In [1]: import numpy as np

In [2]: from numpy import linalg as LA

In [3]: np.set_printoptions(suppress=True, linewidth=160)

In [4]: def tidy(a):
   ...:     return np.round(a, 2) + 0
   ...: 

In [5]: K = np.loadtxt("case14.csv", delimiter=",")

In [6]: K
Out[6]: 
array([[2., 0., 0., 0., 0., 0., 0., 0., 0., 2., 0., 0.],
       [0., 0., 0., 1., 0., 0., 0., 0., 0., 0., 0., 0.],
       [0., 4., 0., 2., 5., 0., 0., 0., 3., 3., 0., 0.],
       [0., 0., 1., 4., 0., 3., 1., 0., 0., 0., 4., 0.],
       [4., 0., 0., 0., 0., 0., 0., 0., 4., 0., 4., 4.],
       [0., 0., 0., 0., 0., 3., 5., 0., 0., 0., 0., 0.],
       [0., 0., 3., 2., 0., 0., 0., 1., 0., 0., 0., 0.],
       [0., 1., 0., 3., 1., 2., 0., 3., 5., 5., 0., 0.],
       [0., 0., 0., 1., 0., 0., 4., 0., 0., 0., 5., 0.],
       [0., 0., 0., 0., 0., 0., 3., 0., 0., 0., 4., 0.]])

In [7]: vec = np.array([0, -1, -1, 1, 0, 0, 1, 0, 1, -2, 0, -1])

In [8]: LA.norm(K @ vec) <= LA.norm(K, 2) * LA.norm(vec) + 1e-9
Out[8]: np.True_

In [9]: K @ (2 * vec)
Out[9]: array([ -8.,   2., -10.,   8.,   0.,  10.,  -2.,  -6.,  10.,   6.])

In [10]: np.sign((K @ vec).round(6))
Out[10]: array([-1.,  1., -1.,  1.,  0.,  1., -1., -1.,  1.,  1.])

In [11]: Uu, sigma, Vt = LA.svd(K)

In [12]: tidy(sigma)
Out[12]: array([11.94,  9.83,  7.16,  5.31,  4.89,  3.39,  2.76,  2.35,  0.77,  0.  ])

In [13]: np.argmax(sigma[:-1] / (sigma[1:] + 1e-6)) + 1
Out[13]: np.int64(9)

In [14]: B = Uu[:, :9] @ np.diag(sigma[:9]) @ Vt[:9]

In [15]: tidy(B)
Out[15]: 
array([[2., 0., 0., 0., 0., 0., 0., 0., 0., 2., 0., 0.],
       [0., 0., 0., 1., 0., 0., 0., 0., 0., 0., 0., 0.],
       [0., 4., 0., 2., 5., 0., 0., 0., 3., 3., 0., 0.],
       [0., 0., 1., 4., 0., 3., 1., 0., 0., 0., 4., 0.],
       [4., 0., 0., 0., 0., 0., 0., 0., 4., 0., 4., 4.],
       [0., 0., 0., 0., 0., 3., 5., 0., 0., 0., 0., 0.],
       [0., 0., 3., 2., 0., 0., 0., 1., 0., 0., 0., 0.],
       [0., 1., 0., 3., 1., 2., 0., 3., 5., 5., 0., 0.],
       [0., 0., 0., 1., 0., 0., 4., 0., 0., 0., 5., 0.],
       [0., 0., 0., 0., 0., 0., 3., 0., 0., 0., 4., 0.]])

In [16]: tidy(LA.norm(K - B) / LA.norm(K))
Out[16]: np.float64(0.0)

In [17]: tidy(np.abs(K - B).max())
Out[17]: np.float64(0.0)

In [18]: W = np.array([[0, 3, 2],
    ...:     [1, 2, 5],
    ...:     [5, 4, 3],
    ...:     [1, 5, 1],
    ...:     [2, 5, 0],
    ...:     [2, 4, 2],
    ...:     [2, 2, 1],
    ...:     [3, 3, 1],
    ...:     [5, 3, 0],
    ...:     [1, 0, 5],
    ...:     [3, 2, 5],
    ...:     [1, 2, 3]])

In [19]: coef = np.array([0, 2, 2])

In [20]: hid = np.maximum(K @ W + coef, 0)

In [21]: (hid > 0).mean(axis=0)
Out[21]: array([1., 1., 1.])

In [22]: LA.matrix_rank(hid)
Out[22]: np.int64(3)

In [23]: C = np.array([[4, -2, 9], [-6, -6, 0], [9, -2, 6]])

In [24]: hid @ C
Out[24]: 
array([[ 104.,  -84.,  114.],
       [ -11.,  -50.,   27.],
       [ 163., -470.,  540.],
       [ 152., -418.,  477.],
       [ 270., -408.,  576.],
       [  37., -202.,  222.],
       [  44., -230.,  264.],
       [ 238., -518.,  693.],
       [ 234., -262.,  408.],
       [ 201., -182.,  312.]])

In [25]: W @ C
Out[25]: 
array([[  0, -22,  12],
       [ 37, -24,  39],
       [ 23, -40,  63],
       [-17, -34,  15],
       [-22, -34,  18],
       [  2, -32,  30],
       [  5, -18,  24],
       [  3, -26,  33],
       [  2, -28,  45],
       [ 49, -12,  39],
       [ 45, -28,  57],
       [ 19, -20,  27]])

In [26]: blk = np.stack([K, 2 * K, K[::-1]])

In [27]: np.einsum("bij,cij->bc", blk, blk)
Out[27]: 
array([[ 368.,  736.,  114.],
       [ 736., 1472.,  228.],
       [ 114.,  228.,  368.]])

In [28]: blk.sum(axis=0)
Out[28]: 
array([[ 6.,  0.,  0.,  0.,  0.,  0.,  3.,  0.,  0.,  6.,  4.,  0.],
       [ 0.,  0.,  0.,  4.,  0.,  0.,  4.,  0.,  0.,  0.,  5.,  0.],
       [ 0., 13.,  0.,  9., 16.,  2.,  0.,  3., 14., 14.,  0.,  0.],
       [ 0.,  0.,  6., 14.,  0.,  9.,  3.,  1.,  0.,  0., 12.,  0.],
       [12.,  0.,  0.,  0.,  0.,  3.,  5.,  0., 12.,  0., 12., 12.],
       [ 4.,  0.,  0.,  0.,  0.,  9., 15.,  0.,  4.,  0.,  4.,  4.],
       [ 0.,  0., 10., 10.,  0.,  3.,  1.,  3.,  0.,  0.,  4.,  0.],
       [ 0.,  7.,  0., 11.,  8.,  6.,  0.,  9., 18., 18.,  0.,  0.],
       [ 0.,  0.,  0.,  4.,  0.,  0., 12.,  0.,  0.,  0., 15.,  0.],
       [ 2.,  0.,  0.,  0.,  0.,  0.,  9.,  0.,  0.,  2., 12.,  0.]])

In [29]: (blk @ K.T).shape
Out[29]: (3, 10, 10)

In [30]: LA.matrix_rank(blk.reshape(3, -1))
Out[30]: np.int64(2)

In [31]: G = K.T @ K

In [32]: tidy(LA.svd(K, compute_uv=False) ** 2)
Out[32]: array([142.68,  96.67,  51.3 ,  28.25,  23.9 ,  11.46,   7.61,   5.54,   0.6 ,   0.  ])

In [33]: LA.matrix_rank(G)
Out[33]: np.int64(10)

In [34]: np.allclose(G, G.T)
Out[34]: True

In [35]: J = np.load("a.npy")

In [36]: J
Out[36]: 
array([[ 2.45,  4.17, -2.42,  0.32, -1.55, -2.17,  1.83,  0.42, -3.17, -0.7 ,  2.32,  1.32],
       [ 3.05,  4.34, -2.33, -1.83, -0.95, -2.34,  1.66,  0.33, -3.34,  2.22,  0.17, -0.83],
       [ 2.75,  3.54, -2.73,  0.68, -1.25, -1.54,  2.46,  0.73, -2.54, -1.4 ,  2.68,  1.68],
       [ 1.24,  4.32, -2.34,  3.66, -2.76, -2.32,  1.68,  0.34, -3.32, -5.1 ,  5.66,  4.66],
       [ 1.56,  6.03, -1.48, -0.74, -2.44, -4.03, -0.03, -0.52, -5.03,  1.32,  1.26,  0.26],
       [ 2.52,  5.34, -1.83, -2.23, -1.48, -3.34,  0.66, -0.17, -4.34,  3.09, -0.23, -1.23],
       [ 1.51,  4.95, -2.03,  1.59, -2.49, -2.95,  1.05,  0.03, -3.95, -2.14,  3.59,  2.59],
       [ 4.32,  0.9 , -4.05,  1.24,  0.32,  1.1 ,  5.1 ,  2.05,  0.1 , -3.02,  3.24,  2.24],
       [ 3.57,  2.57, -3.22,  0.16, -0.43, -0.57,  3.43,  1.22, -1.57, -1.02,  2.16,  1.16],
       [ 6.9 , -1.9 , -5.45, -0.9 ,  2.9 ,  3.9 ,  7.9 ,  3.45,  2.9 , -1.1 ,  1.1 ,  0.1 ],
       [ 3.99,  1.68, -3.66,  0.67, -0.01,  0.32,  4.32,  1.66, -0.68, -2.  ,  2.67,  1.67],
       [ 4.72,  1.17, -3.92, -0.5 ,  0.72,  0.83,  4.83,  1.92, -0.17, -0.6 ,  1.5 ,  0.5 ],
       [ 1.81,  4.11, -2.45,  2.34, -2.19, -2.11,  1.89,  0.45, -3.11, -3.42,  4.34,  3.34],
       [-0.88,  7.58, -0.71,  3.47, -4.88, -5.58, -1.58, -1.29, -6.58, -3.76,  5.47,  4.47],
       [ 0.54,  5.68, -1.66,  3.04, -3.46, -3.68,  0.32, -0.34, -4.68, -3.82,  5.04,  4.04],
       [ 1.27,  6.  , -1.5 ,  0.21, -2.73, -4.  ,  0.  , -0.5 , -5.  ,  0.06,  2.21,  1.21],
       [ 4.43,  1.46, -3.77, -0.23,  0.43,  0.54,  4.54,  1.77, -0.46, -0.87,  1.77,  0.77],
       [ 5.99, -3.01, -6.01,  4.05,  1.99,  5.01,  9.01,  4.01,  4.01, -8.08,  6.05,  5.05],
       [ 1.58,  3.61, -2.7 ,  4.06, -2.42, -1.61,  2.39,  0.7 , -2.61, -5.87,  6.06,  5.06],
       [ 1.25,  5.23, -1.89,  1.79, -2.75, -3.23,  0.77, -0.11, -4.23, -2.32,  3.79,  2.79],
       [ 7.03, -2.38, -5.69, -0.32,  3.03,  4.38,  8.38,  3.69,  3.38, -2.04,  1.68,  0.68],
       [ 5.02, -0.18, -4.59,  1.29,  1.02,  2.18,  6.18,  2.59,  1.18, -3.45,  3.29,  2.29],
       [ 1.76,  6.37, -1.32, -2.01, -2.24, -4.37, -0.37, -0.68, -5.37,  3.14, -0.01, -1.01],
       [ 3.6 ,  3.36, -2.82, -1.51, -0.4 , -1.36,  2.64,  0.82, -2.36,  1.47,  0.49, -0.51],
       [ 4.5 ,  0.5 , -4.25,  1.51,  0.5 ,  1.5 ,  5.5 ,  2.25,  0.5 , -3.51,  3.51,  2.51],
       [ 5.83,  0.83, -4.08, -3.17,  1.83,  1.17,  5.17,  2.08,  0.17,  2.83, -1.17, -2.17],
       [ 1.89,  4.88, -2.06,  0.56, -2.11, -2.88,  1.12,  0.06, -3.88, -0.79,  2.56,  1.56],
       [ 9.8 , -4.21, -6.61, -4.98,  5.8 ,  6.21, 10.21,  4.61,  5.21,  3.57, -2.98, -3.98],
       [ 0.73,  6.1 , -1.45,  1.61, -3.27, -4.1 , -0.1 , -0.55, -5.1 , -1.78,  3.61,  2.61],
       [ 1.13,  2.98, -3.01,  6.64, -2.87, -0.98,  3.02,  1.01, -1.98, -9.53,  8.64,  7.64],
       [ 3.35,  0.89, -4.06,  4.16, -0.65,  1.11,  5.11,  2.06,  0.11, -6.92,  6.16,  5.16],
       [ 1.99,  5.11, -1.94, -0.19, -2.01, -3.11,  0.89, -0.06, -4.11,  0.29,  1.81,  0.81],
       [ 5.52, -0.08, -4.54, -0.41,  1.52,  2.08,  6.08,  2.54,  1.08, -1.15,  1.59,  0.59],
       [ 1.92,  3.21, -2.89,  3.8 , -2.08, -1.21,  2.79,  0.89, -2.21, -5.67,  5.8 ,  4.8 ],
       [ 3.52,  2.3 , -3.35,  0.83, -0.48, -0.3 ,  3.7 ,  1.35, -1.3 , -2.01,  2.83,  1.83],
       [ 2.45,  3.05, -2.97,  2.56, -1.55, -1.05,  2.95,  0.97, -2.05, -4.06,  4.56,  3.56],
       [ 2.63,  3.28, -2.86,  1.55, -1.37, -1.28,  2.72,  0.86, -2.28, -2.64,  3.55,  2.55],
       [ 1.98,  4.52, -2.24,  1.  , -2.02, -2.52,  1.48,  0.24, -3.52, -1.5 ,  3.  ,  2.  ],
       [ 4.58,  0.68, -4.16,  0.9 ,  0.58,  1.32,  5.32,  2.16,  0.32, -2.64,  2.9 ,  1.9 ],
       [ 3.9 ,  1.05, -3.97,  2.18, -0.1 ,  0.95,  4.95,  1.97, -0.05, -4.23,  4.18,  3.18],
       [ 1.24,  4.29, -2.36,  3.69, -2.76, -2.29,  1.71,  0.36, -3.29, -5.16,  5.69,  4.69],
       [-0.63,  8.16, -0.42,  1.56, -4.63, -6.16, -2.16, -1.58, -7.16, -1.02,  3.56,  2.56],
       [ 2.9 ,  0.49, -4.25,  6.32, -1.1 ,  1.51,  5.51,  2.25,  0.51, -9.93,  8.32,  7.32],
       [ 2.03,  3.35, -2.83,  3.2 , -1.97, -1.35,  2.65,  0.83, -2.35, -4.82,  5.2 ,  4.2 ],
       [ 4.09,  2.68, -3.16, -1.63,  0.09, -0.68,  3.32,  1.16, -1.68,  1.4 ,  0.37, -0.63]])

In [37]: # rank 6

In [38]: [round(float(x), 2) for x in LA.svd(K, compute_uv=False)[:3]]
Out[38]: [11.94, 9.83, 7.16]

In [39]: LA.cond(K) > 100
Out[39]: np.True_

In [40]: LA.matrix_rank(K, rtol=0.1)
Out[40]: np.int64(8)

In [41]: tidy(LA.norm(K, 2) / LA.norm(K))
Out[41]: np.float64(0.62)

In [42]: np.argsort(-LA.norm(K, axis=0).round(6), kind="stable")[:3]
Out[42]: array([10,  6,  8])

In [43]: G = np.cov(J, rowvar=False)

In [44]: np.argsort(-J.std(axis=0).round(6), kind="stable")
Out[44]: array([ 9,  1,  5,  6,  8,  3, 10, 11,  0,  4,  2,  7])

In [45]: tidy(J.std(axis=0))
Out[45]: array([2.06, 2.71, 1.36, 2.33, 2.06, 2.71, 2.71, 1.36, 2.71, 3.12, 2.33, 2.33])

In [46]: np.allclose(J[:-1].T @ LA.lstsq(J[:-1].T, J[-1])[0], J[-1])
Out[46]: True

In [47]: tidy(np.trace(LA.pinv(J) @ J))
Out[47]: np.float64(6.0)

In [48]: np.unique(J.round(6), axis=0).shape
Out[48]: (45, 12)

In [49]: np.abs(np.diag(LA.qr(J)[1])) > 1e-9
Out[49]: array([ True,  True,  True,  True,  True, False, False, False, False,  True, False, False])

In [50]: M = np.load("arr.npy")

In [51]: M
Out[51]: 
array([[3., 4., 0., 0., 0., 0., 0.],
       [4., 1., 4., 0., 0., 0., 0.],
       [0., 4., 2., 4., 0., 0., 0.],
       [0., 0., 4., 3., 4., 0., 0.],
       [0., 0., 0., 4., 3., 4., 0.],
       [0., 0., 0., 0., 4., 3., 4.],
       [0., 0., 0., 0., 0., 4., 2.]])

In [52]: B = K / np.sqrt((K ** 2).mean(axis=1, keepdims=True))

In [53]: LA.matrix_rank(K - K.mean(axis=1, keepdims=True))
Out[53]: np.int64(10)

In [54]: tidy(B[9])
Out[54]: array([0.  , 0.  , 0.  , 0.  , 0.  , 0.  , 2.08, 0.  , 0.  , 0.  , 2.77, 0.  ])

In [55]: vals, V = LA.eigh(M)

In [56]: np.unique(vals.round(6) + 0, return_counts=True)[1]
Out[56]: array([1, 1, 1, 1, 1, 1, 1])

In [57]: np.abs(V[:, -1]).round(6).argmax()
Out[57]: np.int64(4)

In [58]: (vals > 1e-8).sum(), (vals < -1e-8).sum()
Out[58]: (np.int64(4), np.int64(3))

In [59]: vals.sum(), np.trace(M)
Out[59]: (np.float64(17.0), np.float64(17.0))

In [60]: tidy(LA.eigvalsh(M @ M))
Out[60]: array([  0.35,   6.23,  11.02,  25.73,  31.28,  62.07, 100.32])

In [61]: tidy(LA.svd(M, compute_uv=False))
Out[61]: array([10.02,  7.88,  5.59,  5.07,  3.32,  2.5 ,  0.59])

In [62]: rng = np.random.default_rng(347)

In [63]: idx = rng.permutation(7)

In [64]: idx
Out[64]: array([0, 6, 4, 5, 1, 2, 3])

In [65]: B = M[idx][:, idx]

In [66]: B
Out[66]: 
array([[3., 0., 0., 0., 4., 0., 0.],
       [0., 2., 0., 4., 0., 0., 0.],
       [0., 0., 3., 4., 0., 0., 4.],
       [0., 4., 4., 3., 0., 0., 0.],
       [4., 0., 0., 0., 1., 4., 0.],
       [0., 0., 0., 0., 4., 2., 4.],
       [0., 0., 4., 0., 0., 4., 3.]])

In [67]: tidy(LA.det(B)), tidy(LA.det(M[idx]))
Out[67]: (np.float64(-10972.0), np.float64(10972.0))

In [68]: mat = np.load("block19.npy")

In [69]: mat
Out[69]: 
array([[ 78.,  63.,   0.,  18., -63.,  54., -45.,  36.,  18.],
       [ 63.,  46.,   0.,  14., -49.,  42., -35.,  28.,  14.],
       [  0.,   0.,  -3.,   0.,   0.,   0.,   0.,   0.,   0.],
       [ 18.,  14.,   0.,   1., -14.,  12., -10.,   8.,   4.],
       [-63., -49.,   0., -14.,  46., -42.,  35., -28., -14.],
       [ 54.,  42.,   0.,  12., -42.,  33., -30.,  24.,  12.],
       [-45., -35.,   0., -10.,  35., -30.,  22., -20., -10.],
       [ 36.,  28.,   0.,   8., -28.,  24., -20.,  13.,   8.],
       [ 18.,  14.,   0.,   4., -14.,  12., -10.,   8.,   1.]])

In [70]: # 2 blocks once reordered

In [71]: r0 = np.array([0, 0])

In [72]: np.convolve(mat[2], r0)
Out[72]: array([0., 0., 0., 0., 0., 0., 0., 0., 0., 0.])
